% python3 -q
>>> import numpy as np
>>> np.set_printoptions(suppress=True, linewidth=200)
>>> rnd = lambda a: np.round(a, 1) + 0
>>> B = np.array([[1, 1], [1, -1]])
>>> rng = np.random.default_rng(780)
>>> J = np.kron(B, np.kron(B, B))[rng.permutation(8)][:13]
>>> J
array([[ 1,  1, -1, -1,  1,  1, -1, -1],
       [ 1, -1, -1,  1,  1, -1, -1,  1],
       [ 1, -1,  1, -1, -1,  1, -1,  1],
       [ 1, -1, -1,  1, -1,  1,  1, -1],
       [ 1,  1, -1, -1, -1, -1,  1,  1],
       [ 1, -1,  1, -1,  1, -1,  1, -1],
       [ 1,  1,  1,  1,  1,  1,  1,  1],
       [ 1,  1,  1,  1, -1, -1, -1, -1]])
>>> vec = np.array([3, 0, 1, -1, -3, 2, -2, 0])
>>> rhs = J @ vec
>>> b, lr = np.zeros(8), 1 / np.linalg.norm(J, 2) ** 2
>>> for i in range(200):
...     b -= lr * J.T @ (J @ b - rhs)
...     if i % 50 == 0: print(i, round(np.linalg.norm(J @ b - rhs), 1))
... 
0 0.0
50 0.0
100 0.0
150 0.0
>>> rnd(b)
array([ 3.,  0.,  1., -1., -3.,  2., -2.,  0.])
>>> B = J / np.sqrt((J ** 2).mean(axis=1, keepdims=True))
>>> J - J.mean(axis=1, keepdims=True)
array([[ 1.,  1., -1., -1.,  1.,  1., -1., -1.],
       [ 1., -1., -1.,  1.,  1., -1., -1.,  1.],
       [ 1., -1.,  1., -1., -1.,  1., -1.,  1.],
       [ 1., -1., -1.,  1., -1.,  1.,  1., -1.],
       [ 1.,  1., -1., -1., -1., -1.,  1.,  1.],
       [ 1., -1.,  1., -1.,  1., -1.,  1., -1.],
       [ 0.,  0.,  0.,  0.,  0.,  0.,  0.,  0.],
       [ 1.,  1.,  1.,  1., -1., -1., -1., -1.]])
>>> rnd(np.linalg.norm(B, axis=1))
array([2.8, 2.8, 2.8, 2.8, 2.8, 2.8, 2.8, 2.8])
>>> np.linalg.matrix_rank(J - J.mean(axis=1, keepdims=True))
np.int64(7)
>>> B[2]
array([ 1., -1.,  1., -1., -1.,  1., -1.,  1.])
>>> B = J ** -1
Traceback (most recent call last):
  File "<python-input-17>", line 1, in <module>
    B = J ** -1
        ~~^^~~~
ValueError: Integers to negative integer powers are not allowed.
>>> B = np.linalg.inv(J)
>>> rnd(np.linalg.slogdet(J)[0])
np.float64(-1.0)
>>> rnd(B)
array([[ 0.1,  0.1,  0.1,  0.1,  0.1,  0.1,  0.1,  0.1],
       [ 0.1, -0.1, -0.1, -0.1,  0.1, -0.1,  0.1,  0.1],
       [-0.1, -0.1,  0.1, -0.1, -0.1,  0.1,  0.1,  0.1],
       [-0.1,  0.1, -0.1,  0.1, -0.1, -0.1,  0.1,  0.1],
       [ 0.1,  0.1, -0.1, -0.1, -0.1,  0.1,  0.1, -0.1],
       [ 0.1, -0.1,  0.1,  0.1, -0.1, -0.1,  0.1, -0.1],
       [-0.1, -0.1, -0.1,  0.1,  0.1,  0.1,  0.1, -0.1],
       [-0.1,  0.1,  0.1, -0.1,  0.1, -0.1,  0.1, -0.1]])
>>> rnd(np.linalg.det(J) * B)
array([[-512., -512., -512., -512., -512., -512., -512., -512.],
       [-512.,  512.,  512.,  512., -512.,  512., -512., -512.],
       [ 512.,  512., -512.,  512.,  512., -512., -512., -512.],
       [ 512., -512.,  512., -512.,  512.,  512., -512., -512.],
       [-512., -512.,  512.,  512.,  512., -512., -512.,  512.],
       [-512.,  512., -512., -512.,  512.,  512., -512.,  512.],
       [ 512.,  512.,  512., -512., -512., -512., -512.,  512.],
       [ 512., -512., -512.,  512., -512.,  512., -512.,  512.]])
>>> J @ B
array([[1., 0., 0., 0., 0., 0., 0., 0.],
       [0., 1., 0., 0., 0., 0., 0., 0.],
       [0., 0., 1., 0., 0., 0., 0., 0.],
       [0., 0., 0., 1., 0., 0., 0., 0.],
       [0., 0., 0., 0., 1., 0., 0., 0.],
       [0., 0., 0., 0., 0., 1., 0., 0.],
       [0., 0., 0., 0., 0., 0., 1., 0.],
       [0., 0., 0., 0., 0., 0., 0., 1.]])
>>> rnd(np.linalg.det(J) * np.linalg.det(B))
np.float64(1.0)
>>> rnd(np.linalg.cond(J))
np.float64(1.0)
>>> np.allclose(B, J.T)
False
>>> X = np.load("dump.npy")
>>> X
array([[  8,   8,   4,   7,   7,   4,   3,   7,   4,   7,   3,   2],
       [ 13,  15,   7,  13,   8,   8,  10,   9,  10,  15,   8,   7],
       [ 15,  15,  14,  15,  12,  10,  11,  16,  14,  17,  15,  11],
       [ 17,  18,  19,  22,  17,  10,  14,  22,  18,  21,  19,  12],
       [ 22,  18,  21,  28,  19,  17,  15,  26,  21,  23,  28,  16],
       [ 27,  18,  30,  36,  23,  25,  22,  29,  25,  31,  33,  24],
       [ 30,  18,  33,  41,  28,  29,  25,  30,  30,  40,  33,  28],
       [ 34,  27,  41,  46,  32,  37,  32,  37,  39,  46,  38,  35],
       [ 42,  33,  43,  49,  37,  41,  41,  45,  41,  51,  41,  40],
       [ 43,  38,  50,  57,  45,  42,  50,  51,  49,  57,  47,  42],
       [ 45,  38,  51,  64,  51,  47,  55,  58,  55,  64,  51,  48],
       [ 47,  47,  56,  68,  59,  55,  63,  66,  58,  72,  55,  53],
       [ 53,  48,  61,  71,  68,  58,  66,  73,  65,  81,  59,  55],
       [ 56,  57,  63,  74,  71,  61,  73,  79,  72,  89,  62,  63],
       [ 62,  65,  64,  83,  75,  62,  74,  86,  81,  97,  62,  72],
       [ 66,  70,  71,  86,  75,  62,  80,  88,  81,  98,  69,  80],
       [ 72,  79,  77,  86,  82,  64,  82,  91,  84, 107,  76,  81],
       [ 80,  80,  77,  91,  86,  67,  91,  93,  92, 114,  79,  85],
       [ 80,  80,  78,  98,  95,  69,  95,  93,  94, 120,  83,  93],
       [ 89,  88,  78, 106,  95,  75, 103,  93,  99, 124,  85, 101],
       [ 91,  97,  87, 111,  97,  84, 104,  93, 107, 130,  90, 109],
       [ 91,  98,  88, 111,  99,  86, 111,  96, 110, 136,  97, 114],
       [ 95, 101,  88, 117, 107,  95, 111, 100, 118, 137, 101, 119],
       [ 98, 109,  96, 117, 107,  99, 119, 106, 119, 145, 104, 126],
       [ 98, 117, 105, 121, 108, 102, 128, 112, 124, 152, 105, 128],
       [104, 124, 106, 129, 115, 104, 133, 116, 125, 154, 111, 135],
       [104, 129, 113, 133, 117, 112, 133, 122, 134, 160, 115, 144],
       [110, 131, 120, 139, 125, 112, 139, 126, 136, 161, 124, 148]])
>>> O, evecs = np.linalg.qr(X[:, :8])[0], np.linalg.qr(X[:, 8:])[0]
>>> sig = np.linalg.svd(O.T @ evecs, compute_uv=False)
>>> (sig > 0.9).sum()
np.int64(2)
>>> rnd(sig)
array([1. , 0.9, 0.7, 0.5])
>>> [round(float(x), 1) for x in np.linalg.svd(X, compute_uv=False)[:3]]
[1444.2, 58.3, 31.9]
>>> rnd(np.linalg.norm(X, 2) / np.linalg.norm(X))
np.float64(1.0)
>>> np.argsort(-np.linalg.norm(X, axis=0).round(6), kind="stable")[:3]
array([ 9,  3, 11])
>>> rnd(np.abs(np.linalg.svd(X)[2][-1]))
array([0.4, 0.1, 0.4, 0.2, 0.3, 0. , 0. , 0.1, 0.5, 0.5, 0.3, 0. ])
